$ python3 -q
>>> import numpy as np
>>> from numpy import linalg as LA
>>> np.set_printoptions(precision=2, suppress=True, linewidth=200, sign=" ")
>>> def rd(a):
...     return np.round(a, 2) + 0
... 
>>> q, _ = LA.qr(np.array([[0.5, -0.7, 1.8, -0.3, 0.9, -1.9, 1.1],
...     [-0.1, 2.5, 0.9, 0.3, 0.7, 0.0, -0.7],
...     [-0.7, 2.3, -0.5, 0.5, -1.5, 0.6, 0.6],
...     [-1.2, -0.2, -1.6, -1.5, 0.3, -0.6, -0.7],
...     [0.7, -1.0, -0.1, 0.1, 2.7, -0.8, 1.2],
...     [0.2, 0.0, -0.5, 0.1, 1.7, 0.8, -0.9],
...     [1.0, 0.8, -0.3, 0.0, 1.4, 0.2, 1.6]]))
>>> ev = np.array([5, 5, 4, 1, 4, 1, 5])
>>> M = q @ np.diag(ev) @ q.T
>>> rd(M)
array([[ 3.57, -0.5 ,  0.07, -1.09, -0.31,  0.75, -0.53],
       [-0.5 ,  4.3 ,  0.75, -0.59,  0.33, -0.5 , -0.13],
       [ 0.07,  0.75,  3.59,  0.49, -1.27,  1.05,  0.32],
       [-1.09, -0.59,  0.49,  3.08, -0.26,  0.2 , -1.34],
       [-0.31,  0.33, -1.27, -0.26,  3.22,  0.82,  0.07],
       [ 0.75, -0.5 ,  1.05,  0.2 ,  0.82,  3.48,  0.28],
       [-0.53, -0.13,  0.32, -1.34,  0.07,  0.28,  3.77]])
>>> # symmetric
>>> r0 = np.array([1, 0, 1, -1, 1, 2, 0])
>>> out = M + np.outer(r0, np.eye(7)[4])
>>> print(rd(LA.det(out) / LA.det(M)), rd(1 + LA.solve(M, r0)[4]))
1.34 1.34
>>> LA.matrix_rank(out - M)
np.int64(1)
>>> rd(out)
array([[ 3.57, -0.5 ,  0.07, -1.09,  0.69,  0.75, -0.53],
       [-0.5 ,  4.3 ,  0.75, -0.59,  0.33, -0.5 , -0.13],
       [ 0.07,  0.75,  3.59,  0.49, -0.27,  1.05,  0.32],
       [-1.09, -0.59,  0.49,  3.08, -1.26,  0.2 , -1.34],
       [-0.31,  0.33, -1.27, -0.26,  4.22,  0.82,  0.07],
       [ 0.75, -0.5 ,  1.05,  0.2 ,  2.82,  3.48,  0.28],
       [-0.53, -0.13,  0.32, -1.34,  0.07,  0.28,  3.77]])
>>> LA.matrix_rank(LA.inv(out) - LA.inv(M), tol=1e-8)
np.int64(1)
